>>> import numpy as np
>>> np.set_printoptions(suppress=True, linewidth=200)
>>> rd = lambda a: np.round(a, 4) + 0
>>> J = np.load("block2.npy")
>>> print(J)
[[2. 1. 0. 0.]
 [0. 2. 1. 0.]
 [0. 0. 2. 1.]
 [0. 0. 0. 2.]]
>>> print(J @ J)
[[4. 4. 1. 0.]
 [0. 4. 4. 1.]
 [0. 0. 4. 4.]
 [0. 0. 0. 4.]]
>>> print([int(np.linalg.matrix_rank(np.linalg.matrix_power(J, p))) for p in range(1, 5)])
[4, 4, 4, 4]
>>> print(np.linalg.matrix_rank(J - J[0, 0] * np.eye(4)))
3
>>> print(rd(np.linalg.matrix_power(J - np.diag(np.diag(J)), 4)))
[[0. 0. 0. 0.]
 [0. 0. 0. 0.]
 [0. 0. 0. 0.]
 [0. 0. 0. 0.]]
>>> A2 = J / np.sqrt((J ** 2).mean(axis=1, keepdims=True))
>>> print(J - J.mean(axis=1, keepdims=True))
[[ 1.25  0.25 -0.75 -0.75]
 [-0.75  1.25  0.25 -0.75]
 [-0.75 -0.75  1.25  0.25]
 [-0.5  -0.5  -0.5   1.5 ]]
>>> print(np.linalg.matrix_rank(A2) == np.linalg.matrix_rank(J))
True
>>> print(rd(np.linalg.norm(A2, axis=1)))
[2. 2. 2. 2.]
>>> print(rd(A2[0]))
[1.7889 0.8944 0.     0.    ]
>>> ang = np.radians(180)
>>> R = np.eye(4)
>>> R[0, 0] = R[1, 1] = np.cos(ang)
>>> R[0, 1], R[1, 0] = -np.sin(ang), np.sin(ang)
>>> print(rd(R))
[[-1.  0.  0.  0.]
 [ 0. -1.  0.  0.]
 [ 0.  0.  1.  0.]
 [ 0.  0.  0.  1.]]
>>> A2 = J @ R.T
>>> print(np.allclose(J @ J.T, A2 @ A2.T))
True
>>> feats = np.load("mat.npy")
>>> print(feats)
[[3.1 2.  4.  5.  4.  2.  3. ]
 [2.  4.1 0.  1.  0.  5.  0. ]
 [5.  1.  3.1 0.  5.  1.  4. ]
 [5.  4.  3.  5.1 1.  1.  5. ]
 [1.  2.  2.  2.  0.1 4.  3. ]
 [0.  3.  4.  1.  1.  2.1 2. ]
 [3.  2.  4.  5.  4.  2.  3.1]]
>>> U, sigma, vt = np.linalg.svd(feats, full_matrices=False)
>>> print(rd(np.sqrt((sigma ** 2).sum())), rd(np.linalg.norm(feats)))
21.6349 21.6349
>>> print(U.shape, sigma.shape, vt.shape)
(7, 7) (7,) (7, 7)
>>> print(rd(np.cumsum(sigma ** 2) / np.sum(sigma ** 2)))
[0.7869 0.8891 0.935  0.9693 0.9912 1.     1.    ]
>>> print(rd(sigma))
[19.1915  6.9157  4.6399  4.0058  3.1971  2.0321  0.0611]
>>> A = np.load("layer10.npy")
>>> print(rd(A))
[[ 0.4683  0.294   0.1067  0.0773  0.0554 -0.3684 -0.0802]
 [ 0.294   0.1878  0.1059  0.0514  0.0058 -0.2159 -0.0747]
 [ 0.1067  0.1059  0.4973  0.0526 -0.3396  0.1029 -0.3141]
 [ 0.0773  0.0514  0.0526  0.0153 -0.0169 -0.0469 -0.0352]
 [ 0.0554  0.0058 -0.3396 -0.0169  0.269  -0.1828  0.2109]
 [-0.3684 -0.2159  0.1029 -0.0469 -0.1828  0.3635 -0.0538]
 [-0.0802 -0.0747 -0.3141 -0.0352  0.2109 -0.0538  0.1988]]
>>> print(np.linalg.lstsq(A[:-1].T, A[-1])[2])
2
>>> print(rd(np.trace(np.linalg.pinv(A) @ A)))
2.0
>>> print(rd(A @ np.linalg.pinv(A) @ A))
[[ 0.4683  0.294   0.1067  0.0773  0.0554 -0.3684 -0.0802]
 [ 0.294   0.1878  0.1059  0.0514  0.0058 -0.2159 -0.0747]
 [ 0.1067  0.1059  0.4973  0.0526 -0.3396  0.1029 -0.3141]
 [ 0.0773  0.0514  0.0526  0.0153 -0.0169 -0.0469 -0.0352]
 [ 0.0554  0.0058 -0.3396 -0.0169  0.269  -0.1828  0.2109]
 [-0.3684 -0.2159  0.1029 -0.0469 -0.1828  0.3635 -0.0538]
 [-0.0802 -0.0747 -0.3141 -0.0352  0.2109 -0.0538  0.1988]]
>>> print(np.unique(A.round(6), axis=0).shape)
(7, 7)
>>> rk = np.linalg.matrix_rank(A)
>>> print(rk)
2
>>> null = np.linalg.svd(A)[2][rk:].T
>>> print([int(np.linalg.matrix_rank(A[:i])) for i in range(1, len(A) + 1)])
[1, 2, 2, 2, 2, 2, 2]
>>> print([int(np.linalg.matrix_rank(np.delete(A, i, axis=0))) for i in range(7)])
[2, 2, 2, 2, 2, 2, 2]
>>> print([int(np.linalg.matrix_rank(A[:, :j + 1])) for j in range(7)])
[1, 2, 2, 2, 2, 2, 2]
>>> print(null.shape)
(7, 5)
>>> x0 = np.array([4, 1, 5, 4, 6, 8, 2])
>>> print(rd(np.eye(7) - A))
[[ 0.5317 -0.294  -0.1067 -0.0773 -0.0554  0.3684  0.0802]
 [-0.294   0.8122 -0.1059 -0.0514 -0.0058  0.2159  0.0747]
 [-0.1067 -0.1059  0.5027 -0.0526  0.3396 -0.1029  0.3141]
 [-0.0773 -0.0514 -0.0526  0.9847  0.0169  0.0469  0.0352]
 [-0.0554 -0.0058  0.3396  0.0169  0.731   0.1828 -0.2109]
 [ 0.3684  0.2159 -0.1029  0.0469  0.1828  0.6365  0.0538]
 [ 0.0802  0.0747  0.3141  0.0352 -0.2109  0.0538  0.8012]]
>>> print(rd(np.linalg.eigvalsh(2 * A - np.eye(7))))
[-1. -1. -1. -1. -1.  1.  1.]
>>> print(np.trace(A))
2.0
>>> G = A.T @ A
>>> print(rd(G))
[[ 0.4683  0.294   0.1067  0.0773  0.0554 -0.3684 -0.0802]
 [ 0.294   0.1878  0.1059  0.0514  0.0058 -0.2159 -0.0747]
 [ 0.1067  0.1059  0.4973  0.0526 -0.3396  0.1029 -0.3141]
 [ 0.0773  0.0514  0.0526  0.0153 -0.0169 -0.0469 -0.0352]
 [ 0.0554  0.0058 -0.3396 -0.0169  0.269  -0.1828  0.2109]
 [-0.3684 -0.2159  0.1029 -0.0469 -0.1828  0.3635 -0.0538]
 [-0.0802 -0.0747 -0.3141 -0.0352  0.2109 -0.0538  0.1988]]
